In [1]: import numpy as np

In [2]: from numpy import linalg as LA

In [3]: np.set_printoptions(precision=2, suppress=True, linewidth=120)

In [4]: def rd(a):
   ...:     return np.round(a, 2) + 0
   ...: 

In [5]: M = np.array([[5, -1, 5, -1, 5, -1],
   ...:     [-3, 5, -3, 5, -3, 5],
   ...:     [5, -3, 5, -3, 5, -3],
   ...:     [5, -1, 5, -1, 5, -1],
   ...:     [-3, 5, -3, 5, -3, 5],
   ...:     [5, -3, 5, -3, 5, -3]])

In [6]: rd(M @ LA.pinv(M) @ M)
Out[6]: 
array([[ 5., -1.,  5., -1.,  5., -1.],
       [-3.,  5., -3.,  5., -3.,  5.],
       [ 5., -3.,  5., -3.,  5., -3.],
       [ 5., -1.,  5., -1.,  5., -1.],
       [-3.,  5., -3.,  5., -3.,  5.],
       [ 5., -3.,  5., -3.,  5., -3.]])

In [7]: np.unique(M.round(6), axis=0).shape
Out[7]: (3, 6)

In [8]: np.abs(np.diag(LA.qr(M)[1])) > 1e-9
Out[8]: array([ True,  True, False, False, False, False])

In [9]: rd(LA.det(M))
Out[9]: np.float64(0.0)

In [10]: assert M == M.T
---------------------------------------------------------------------------
ValueError                                Traceback (most recent call last)
Cell In[10], line 1
----> 1 assert M == M.T

ValueError: The truth value of an array with more than one element is ambiguous. Use a.any() or a.all()

In [11]: np.allclose(M, M.T)
Out[11]: False

In [12]: M @ M
Out[12]: 
array([[28,  4, 28,  4, 28,  4],
       [14,  2, 14,  2, 14,  2],
       [14,  2, 14,  2, 14,  2],
       [28,  4, 28,  4, 28,  4],
       [14,  2, 14,  2, 14,  2],
       [14,  2, 14,  2, 14,  2]])

In [13]: rd(np.sort(np.abs(LA.eigvals(M))))
Out[13]: array([0., 0., 0., 0., 0., 8.])

In [14]: np.allclose(M @ M.T, M.T @ M)
Out[14]: False

In [15]: np.trace(M)
Out[15]: np.int64(8)

In [16]: (M + M.T) / 2
Out[16]: 
array([[ 5., -2.,  5.,  2.,  1.,  2.],
       [-2.,  5., -3.,  2.,  1.,  1.],
       [ 5., -3.,  5.,  1.,  1.,  1.],
       [ 2.,  2.,  1., -1.,  5., -2.],
       [ 1.,  1.,  1.,  5., -3.,  5.],
       [ 2.,  1.,  1., -2.,  5., -3.]])

In [17]: M.shape
Out[17]: (6, 6)

In [18]: M[6]
---------------------------------------------------------------------------
IndexError                                Traceback (most recent call last)
Cell In[18], line 1
----> 1 M[6]

IndexError: index 6 is out of bounds for axis 0 with size 6

In [19]: M.sum(axis=1)
Out[19]: array([12,  6,  6, 12,  6,  6])

In [20]: np.count_nonzero(M)
Out[20]: np.int64(36)

In [21]: rd(LA.svd(M, compute_uv=False))
Out[21]: array([22.45,  7.75,  0.  ,  0.  ,  0.  ,  0.  ])

In [22]: feats = np.loadtxt("out11.csv", delimiter=",")

In [23]: feats
Out[23]: 
array([[ -58.6 ,   79.6 ,   19.74,   61.17,  -19.96,  -20.87,   58.72,   -0.7 ,   39.86,   80.09, -102.68,  -19.62,
         -18.7 ,   59.59],
       [ -58.98,   79.36,   22.42,   59.98,  -19.81,  -19.53,   58.28,   -1.05,   40.24,   77.97, -100.12,  -21.19,
         -19.52,   60.23],
       [ -61.7 ,   79.03,   18.72,   61.  ,  -19.25,  -18.62,   60.  ,   -1.59,   38.69,   79.33, -101.62,  -20.66,
         -20.44,   61.47],
       [ -60.15,   81.21,   21.18,   61.73,  -21.21,  -21.2 ,   60.52,   -0.51,   40.29,   80.22,  -99.98,  -20.05,
         -18.88,   57.58],
       [ -57.42,   80.39,   19.75,   60.23,  -17.85,  -20.51,   61.29,    1.78,   40.47,   80.94, -100.45,  -18.52,
         -19.17,   59.22],
       [ -60.2 ,   80.36,   19.32,   59.72,  -20.99,  -20.26,   60.28,    0.38,   40.33,   79.67, -101.77,  -16.65,
         -20.21,   59.67],
       [ -57.52,   80.61,   21.07,   60.97,  -19.96,  -19.55,   59.55,    0.94,   39.22,   79.87,  -99.91,  -19.36,
         -19.56,   60.55],
       [ -59.78,   79.97,   20.24,   60.7 ,  -17.82,  -21.53,   60.94,   -2.29,   39.98,   78.31, -102.64,  -18.89,
         -20.71,   59.99],
       [ -58.24,   80.02,   19.03,   59.97,  -19.3 ,  -21.42,   60.83,    0.79,   40.54,   81.36, -100.87,  -19.19,
         -19.79,   61.05],
       [ -60.47,   78.97,   19.77,   61.71,  -20.79,  -18.87,   60.12,   -0.2 ,   40.47,   79.66,  -98.  ,  -19.37,
         -20.13,   58.33],
       [ -59.51,   79.44,   19.68,   61.14,  -18.52,  -21.46,   57.33,    0.97,   40.49,   82.18, -100.92,  -22.06,
         -19.21,   59.86],
       [ -61.64,   79.56,   20.69,   59.67,  -19.79,  -21.42,   61.65,   -0.52,   39.  ,   78.41, -101.1 ,  -21.03,
         -18.24,   59.48],
       [ -60.57,   79.78,   21.24,   58.3 ,  -20.69,  -20.17,   59.97,    0.83,   37.62,   79.05,  -99.82,  -19.5 ,
         -20.89,   57.38],
       [ -60.36,   81.29,   19.95,   58.73,  -19.2 ,  -18.46,   60.1 ,    0.02,   39.36,   79.72, -100.6 ,  -20.54,
         -20.71,   58.75],
       [ -60.5 ,   80.26,   19.83,   60.76,  -19.58,  -21.  ,   59.8 ,    0.39,   39.89,   78.88, -100.32,  -20.27,
         -19.54,   60.33],
       [ -58.89,   82.03,   19.99,   60.33,  -19.25,  -20.45,   59.6 ,    0.25,   40.01,   79.12, -100.19,  -20.91,
         -20.96,   59.75],
       [ -59.69,   81.56,   20.1 ,   59.66,  -19.31,  -20.46,   58.46,   -0.92,   39.71,   78.21,  -99.4 ,  -18.76,
         -20.41,   58.83],
       [ -60.16,   79.92,   19.94,   58.54,  -19.35,  -19.49,   60.39,   -1.67,   39.74,   80.13, -100.71,  -20.93,
         -20.19,   59.87],
       [ -59.15,   79.41,   18.48,   59.28,  -20.06,  -20.14,   59.41,   -0.58,   40.71,   79.22,  -98.53,  -18.93,
         -21.99,   59.73],
       [ -58.3 ,   79.64,   19.17,   59.89,  -20.74,  -20.15,   60.88,   -0.09,   40.04,   80.05, -100.93,  -17.17,
         -20.84,   60.28],
       [ -59.3 ,   79.42,   21.6 ,   58.8 ,  -19.67,  -20.41,   58.43,   -0.26,   40.87,   79.65,  -99.41,  -19.62,
         -19.96,   58.03],
       [ -58.99,   79.02,   18.82,   60.77,  -19.37,  -19.61,   59.33,    2.1 ,   39.71,   81.19,  -98.53,  -19.74,
         -17.99,   60.22],
       [ -60.21,   80.8 ,   21.28,   61.9 ,  -19.73,  -18.97,   59.17,    1.29,   39.4 ,   81.12, -100.07,  -20.28,
         -19.72,   58.92],
       [ -59.4 ,   77.96,   21.16,   61.03,  -20.58,  -19.15,   61.48,    0.57,   39.91,   80.73, -100.99,  -19.18,
         -19.96,   61.93],
       [ -58.36,   79.72,   18.6 ,   58.4 ,  -20.98,  -19.4 ,   59.34,   -0.41,   41.13,   82.43,  -98.97,  -21.87,
         -21.99,   59.85],
       [ -59.07,   81.41,   19.57,   60.61,  -20.35,  -19.2 ,   60.33,    0.87,   41.  ,   79.99,  -99.21,  -20.32,
         -20.65,   60.75],
       [ -60.89,   80.61,   18.11,   58.  ,  -20.55,  -19.85,   60.33,    0.4 ,   40.55,   79.85,  -98.91,  -20.32,
         -20.41,   60.84],
       [ -59.87,   80.08,   19.37,   59.87,  -19.64,  -19.19,   59.48,    0.01,   38.98,   79.95,  -99.85,  -19.  ,
         -21.76,   58.68],
       [ -58.66,   80.06,   19.36,   59.74,  -17.53,  -19.88,   59.  ,    0.36,   40.31,   78.74,  -99.19,  -20.35,
         -19.62,   59.99],
       [ -58.15,   80.31,   18.83,   59.91,  -19.88,  -19.68,   60.47,   -0.15,   40.45,   80.95,  -99.71,  -19.44,
         -20.16,   57.79],
       [ -59.95,   79.73,   19.79,   59.81,  -20.1 ,  -20.45,   59.54,   -1.02,   39.53,   79.63,  -98.6 ,  -18.86,
         -18.6 ,   60.21],
       [ -59.03,   78.56,   20.21,   59.5 ,  -21.52,  -20.82,   59.17,    0.09,   40.47,   77.39,  -98.86,  -18.44,
         -19.25,   61.24]])

In [24]: round(np.log10(LA.cond(feats)))
Out[24]: 3

In [25]: LA.matrix_rank(feats, rtol=0.1)
Out[25]: np.int64(1)

In [26]: np.argsort(-LA.norm(feats, axis=0).round(6), kind="stable")[:3]
Out[26]: array([10,  1,  9])

In [27]: G = np.cov(feats, rowvar=False)

In [28]: rd(np.polyfit(feats[:, 13], feats[:, 6], 1))
Out[28]: array([ 0.1 , 53.76])

In [29]: G.shape
Out[29]: (14, 14)

In [30]: x = np.array([0, 0, 3, -1, 2, -3, 3, 3, 2, -1, 1, -2, 1, -2])

In [31]: rhs = feats @ x

In [32]: rd(LA.lstsq(feats, rhs)[0])
Out[32]: array([ 0.,  0.,  3., -1.,  2., -3.,  3.,  3.,  2., -1.,  1., -2.,  1., -2.])

In [33]: try:
    ...:     LA.solve(feats, rhs)
    ...: except LA.LinAlgError as e:
    ...:     print("failed:", e)
    ...: 
failed: Last 2 dimensions of the array must be square

In [34]: rng = np.random.default_rng(93)

In [35]: rhs = rhs + 0.02 * rng.normal(size=32)

In [36]: rd(rhs)
Out[36]: 
array([ -6.87,   2.71, -17.86,   9.47,  13.05,  -8.02,  -0.86,   1.04,   2.98,  -2.36,   3.24,  13.83,   6.65,  -0.28,
         4.08,   4.14,  -2.7 ,  -2.21,  -6.99,  -9.02,   8.3 ,   0.81,   1.41,  -2.51,  -6.65,  -0.12,  -2.14,  -7.97,
         4.82,   0.19,  -4.17,  -1.83])

In [37]: beta, *_ = LA.lstsq(feats, rhs)

In [38]: rd(LA.norm(rhs - feats @ beta))
Out[38]: np.float64(0.06)

In [39]: rd(beta)
Out[39]: array([ 0.  ,  0.  ,  2.99, -0.99,  2.01, -3.01,  3.  ,  2.99,  2.  , -1.  ,  1.  , -2.  ,  1.  , -2.  ])

In [40]: K = np.loadtxt("data.csv", delimiter=",")

In [41]: K
Out[41]: 
array([[0., 1., 1., 2., 1., 3., 3., 0., 0., 2., 0., 3., 3., 2.],
       [1., 0., 1., 1., 2., 1., 3., 3., 0., 0., 2., 0., 3., 3.],
       [1., 1., 0., 1., 1., 2., 1., 3., 3., 0., 0., 2., 0., 3.],
       [2., 1., 1., 0., 1., 1., 2., 1., 3., 3., 0., 0., 2., 0.],
       [1., 2., 1., 1., 0., 1., 1., 2., 1., 3., 3., 0., 0., 2.],
       [3., 1., 2., 1., 1., 0., 1., 1., 2., 1., 3., 3., 0., 0.],
       [3., 3., 1., 2., 1., 1., 0., 1., 1., 2., 1., 3., 3., 0.],
       [0., 3., 3., 1., 2., 1., 1., 0., 1., 1., 2., 1., 3., 3.],
       [0., 0., 3., 3., 1., 2., 1., 1., 0., 1., 1., 2., 1., 3.],
       [2., 0., 0., 3., 3., 1., 2., 1., 1., 0., 1., 1., 2., 1.],
       [0., 2., 0., 0., 3., 3., 1., 2., 1., 1., 0., 1., 1., 2.],
       [3., 0., 2., 0., 0., 3., 3., 1., 2., 1., 1., 0., 1., 1.],
       [3., 3., 0., 2., 0., 0., 3., 3., 1., 2., 1., 1., 0., 1.],
       [2., 3., 3., 0., 2., 0., 0., 3., 3., 1., 2., 1., 1., 0.]])

In [42]: # symmetric, so the eigenvalues are real

In [43]: Y = LA.inv(K)

In [44]: rd(LA.det(K) * LA.det(Y))
Out[44]: np.float64(1.0)

In [45]: np.allclose(Y, K.T)
Out[45]: False

In [46]: LA.cond(M) > 100
Out[46]: np.True_

In [47]: np.argsort(-LA.norm(M, axis=0).round(6), kind="stable")[:3]
Out[47]: array([0, 2, 4])

In [48]: K.sum(axis=1)
Out[48]: array([21., 20., 18., 17., 18., 19., 22., 22., 19., 18., 17., 18., 20., 21.])

In [49]: K.shape
Out[49]: (14, 14)

In [50]: np.zeros(14, 14)
---------------------------------------------------------------------------
TypeError                                 Traceback (most recent call last)
Cell In[50], line 1
----> 1 np.zeros(14, 14)

TypeError: Cannot interpret '14' as a data type

In [51]: np.abs(K).max()
Out[51]: np.float64(3.0)

In [52]: Y = np.array([[4, -2, 0],
    ...:     [2, 7, -8],
    ...:     [-9, -9, -7],
    ...:     [-7, 8, 0],
    ...:     [-7, -4, 3],
    ...:     [-8, 6, -1],
    ...:     [9, 8, 0],
    ...:     [5, 3, 9],
    ...:     [0, 2, -7],
    ...:     [-3, 0, -2],
    ...:     [-6, 9, -9],
    ...:     [1, -1, -3],
    ...:     [-9, 6, 8],
    ...:     [-5, -4, 2]])

In [53]: K @ Y
Out[53]: 
array([[-65.,  59.,   0.],
       [-46.,  52.,  37.],
       [-13.,  30.,  -1.],
       [-18.,  33., -15.],
       [-34.,  52., -42.],
       [-22.,  26., -62.],
       [-51.,  53., -25.],
       [-97.,  33., -40.],
       [-88.,  17., -14.],
       [-47.,  51.,  16.],
       [-43.,  33.,   8.],
       [-21.,  36., -23.],
       [ 30.,  70., -18.],
       [-35.,  20., -48.]])

In [54]: LA.matrix_rank(np.vstack([K, Y.T]))
Out[54]: np.int64(14)

In [55]: Y @ K
---------------------------------------------------------------------------
ValueError                                Traceback (most recent call last)
Cell In[55], line 1
----> 1 Y @ K

ValueError: matmul: Input operand 1 has a mismatch in its core dimension 0, with gufunc signature (n?,k),(k,m?)->(n?,m?) (size 14 is different from 3)

In [56]: Y.T @ K.T
Out[56]: 
array([[-65., -46., -13., -18., -34., -22., -51., -97., -88., -47., -43., -21.,  30., -35.],
       [ 59.,  52.,  30.,  33.,  52.,  26.,  53.,  33.,  17.,  51.,  33.,  36.,  70.,  20.],
       [  0.,  37.,  -1., -15., -42., -62., -25., -40., -14.,  16.,   8., -23., -18., -48.]])

In [57]: np.einsum("ij,ij->i", K, K)
Out[57]: array([51., 48., 40., 35., 36., 41., 50., 50., 41., 36., 35., 40., 48., 51.])
